% ipython --no-banner

In [1]: import numpy as np

In [2]: np.set_printoptions(precision=3, suppress=True, linewidth=160, sign=" ")

In [3]: def rd(a):
   ...:     return np.round(a, 3) + 0
   ...: 

In [4]: M = np.load("x.npy")

In [5]: M
Out[5]: 
array([[-0.9,  0.7,  0.4,  1.2, -0.5, -0.2],
       [-0.6,  0.1, -0.4, -0.7, -0.9, -0.4],
       [ 0.8,  0.7, -1.2,  0.2, -0.3, -0.7],
       [ 0.5, -0.4,  1. , -1.4,  0. , -0.7],
       [-0.6,  0.5,  1.8, -0.3, -0.7, -0.5],
       [ 0.7, -0.7, -1. ,  1.6, -0.6,  0.8],
       [-0.2, -1.5,  0.1, -0.6, -0.6,  0.6],
       [-1. , -0.5, -2.4, -0.8,  0.1, -0.1],
       [-2.3, -0.5,  0.6, -0.3, -0.7, -0.7],
       [ 0.6, -1.2,  0.8, -0.4,  0.2, -0.5]])

In [6]: theta = np.radians(90)

In [7]: R = np.eye(6)

In [8]: R[0, 0] = R[4, 4] = np.cos(theta)

In [9]: R[0, 4], R[4, 0] = -np.sin(theta), np.sin(theta)

In [10]: rd(R)
Out[10]: 
array([[ 0.,  0.,  0.,  0., -1.,  0.],
       [ 0.,  1.,  0.,  0.,  0.,  0.],
       [ 0.,  0.,  1.,  0.,  0.,  0.],
       [ 0.,  0.,  0.,  1.,  0.,  0.],
       [ 1.,  0.,  0.,  0.,  0.,  0.],
       [ 0.,  0.,  0.,  0.,  0.,  1.]])

In [11]: M2 = M @ R.T

In [12]: rd(np.linalg.det(R)), np.trace(R)
Out[12]: (np.float64(1.0), np.float64(4.0))

In [13]: np.allclose(M @ M.T, M2 @ M2.T)
Out[13]: True

In [14]: np.allclose(np.linalg.norm(M, axis=1), np.linalg.norm(M2, axis=1))
Out[14]: True

In [15]: M2 = M / np.sqrt((M ** 2).mean(axis=1, keepdims=True))

In [16]: rd(M2[6])
Out[16]: array([-0.266, -1.999,  0.133, -0.799, -0.799,  0.799])

In [17]: np.linalg.matrix_rank(M2) == np.linalg.matrix_rank(M)
Out[17]: np.True_

In [18]: rd(np.diff(M, axis=0))
Out[18]: 
array([[ 0.3, -0.6, -0.8, -1.9, -0.4, -0.2],
       [ 1.4,  0.6, -0.8,  0.9,  0.6, -0.3],
       [-0.3, -1.1,  2.2, -1.6,  0.3,  0. ],
       [-1.1,  0.9,  0.8,  1.1, -0.7,  0.2],
       [ 1.3, -1.2, -2.8,  1.9,  0.1,  1.3],
       [-0.9, -0.8,  1.1, -2.2,  0. , -0.2],
       [-0.8,  1. , -2.5, -0.2,  0.7, -0.7],
       [-1.3,  0. ,  3. ,  0.5, -0.8, -0.6],
       [ 2.9, -0.7,  0.2, -0.1,  0.9,  0.2]])

In [19]: M.shape
Out[19]: (10, 6)

In [20]: rd(M.mean(axis=0))
Out[20]: array([-0.3 , -0.28, -0.03, -0.15, -0.4 , -0.24])

In [21]: np.linalg.matrix_rank(M)
Out[21]: np.int64(6)

In [22]: rd(np.linalg.norm(M))
Out[22]: np.float64(6.585)

In [23]: np.count_nonzero(M)
Out[23]: np.int64(59)

In [24]: rd(M - M[0])
Out[24]: 
array([[ 0. ,  0. ,  0. ,  0. ,  0. ,  0. ],
       [ 0.3, -0.6, -0.8, -1.9, -0.4, -0.2],
       [ 1.7,  0. , -1.6, -1. ,  0.2, -0.5],
       [ 1.4, -1.1,  0.6, -2.6,  0.5, -0.5],
       [ 0.3, -0.2,  1.4, -1.5, -0.2, -0.3],
       [ 1.6, -1.4, -1.4,  0.4, -0.1,  1. ],
       [ 0.7, -2.2, -0.3, -1.8, -0.1,  0.8],
       [-0.1, -1.2, -2.8, -2. ,  0.6,  0.1],
       [-1.4, -1.2,  0.2, -1.5, -0.2, -0.5],
       [ 1.5, -1.9,  0.4, -1.6,  0.7, -0.3]])

In [25]: M[10]
Traceback (most recent call last):
  Cell In[25], line 1
    M[10]
IndexError: index 10 is out of bounds for axis 0 with size 10


In [26]: rd(np.linalg.svd(M, compute_uv=False))
Out[26]: array([ 3.93 ,  3.265,  2.922,  2.367,  1.448,  1.009])

In [27]: M2 = np.c_[M[:, :1] @ np.array([[-4]]), np.array([4, 4, 2, 5, 1, 1, 1, 2, 4, 3])]

In [28]: M2
Out[28]: 
array([[ 3.6,  4. ],
       [ 2.4,  4. ],
       [-3.2,  2. ],
       [-2. ,  5. ],
       [ 2.4,  1. ],
       [-2.8,  1. ],
       [ 0.8,  1. ],
       [ 4. ,  2. ],
       [ 9.2,  4. ],
       [-2.4,  3. ]])

In [29]: np.linalg.matrix_rank(M2)
Out[29]: np.int64(2)

In [30]: rd(np.linalg.lstsq(M, M2[:, 0])[0])
Out[30]: array([-4.,  0.,  0.,  0.,  0.,  0.])

In [31]: proj = M @ np.linalg.solve(M.T @ M, M.T)

In [32]: np.linalg.matrix_rank(np.eye(10) - proj)
Out[32]: np.int64(4)

In [33]: rd(proj @ M[:, 5])
Out[33]: array([-0.2, -0.4, -0.7, -0.7, -0.5,  0.8,  0.6, -0.1, -0.7, -0.5])

In [34]: rd(np.trace(proj))
Out[34]: np.float64(6.0)

In [35]: rd(np.diag(proj))
Out[35]: array([ 0.411,  0.496,  0.702,  0.421,  0.443,  0.733,  0.637,  0.701,  0.731,  0.725])

In [36]: W0 = np.load("data.npy")

In [37]: W0
Out[37]: 
array([[ 4,  4,  2,  0,  0,  4,  0,  0, -4,  2],
       [ 4,  4,  2,  0,  0,  4,  0,  0, -4,  2],
       [ 2,  2,  1,  0,  0,  2,  0,  0, -2,  1],
       [ 0,  0,  0,  0,  0,  0,  0,  0,  0,  0],
       [ 0,  0,  0,  0,  0,  0,  0,  0,  0,  0],
       [ 4,  4,  2,  0,  0,  4,  0,  0, -4,  2],
       [ 0,  0,  0,  0,  0,  0,  0,  0,  0,  0],
       [ 0,  0,  0,  0,  0,  0,  0,  0,  0,  0],
       [-4, -4, -2,  0,  0, -4,  0,  0,  4, -2],
       [ 2,  2,  1,  0,  0,  2,  0,  0, -2,  1]])

In [38]: ev, evecs = np.linalg.eigh(W0)

In [39]: x = np.array([0, 2, -1, 2, -2, -2, -2, -1, 2, -2])

In [40]: np.abs(W0).sum(axis=1).max(), np.abs(ev).max()
Out[40]: (np.int64(20), np.float64(18.0))

In [41]: rd(x @ W0 @ x / (x @ x)), rd(ev[0]), ev[-1]
Out[41]: (np.float64(1.633), np.float64(0.0), np.float64(18.0))

In [42]: rd(evecs * np.abs(ev) @ evecs.T)
Out[42]: 
array([[ 4.,  4.,  2.,  0.,  0.,  4.,  0.,  0., -4.,  2.],
       [ 4.,  4.,  2.,  0.,  0.,  4.,  0.,  0., -4.,  2.],
       [ 2.,  2.,  1.,  0.,  0.,  2.,  0.,  0., -2.,  1.],
       [ 0.,  0.,  0.,  0.,  0.,  0.,  0.,  0.,  0.,  0.],
       [ 0.,  0.,  0.,  0.,  0.,  0.,  0.,  0.,  0.,  0.],
       [ 4.,  4.,  2.,  0.,  0.,  4.,  0.,  0., -4.,  2.],
       [ 0.,  0.,  0.,  0.,  0.,  0.,  0.,  0.,  0.,  0.],
       [ 0.,  0.,  0.,  0.,  0.,  0.,  0.,  0.,  0.,  0.],
       [-4., -4., -2.,  0.,  0., -4.,  0.,  0.,  4., -2.],
       [ 2.,  2.,  1.,  0.,  0.,  2.,  0.,  0., -2.,  1.]])

In [43]: rd(np.linalg.eigvalsh(W0[1:, 1:]))
Out[43]: array([  0.,   0.,   0.,   0.,   0.,   0.,   0.,   0.,  14.])
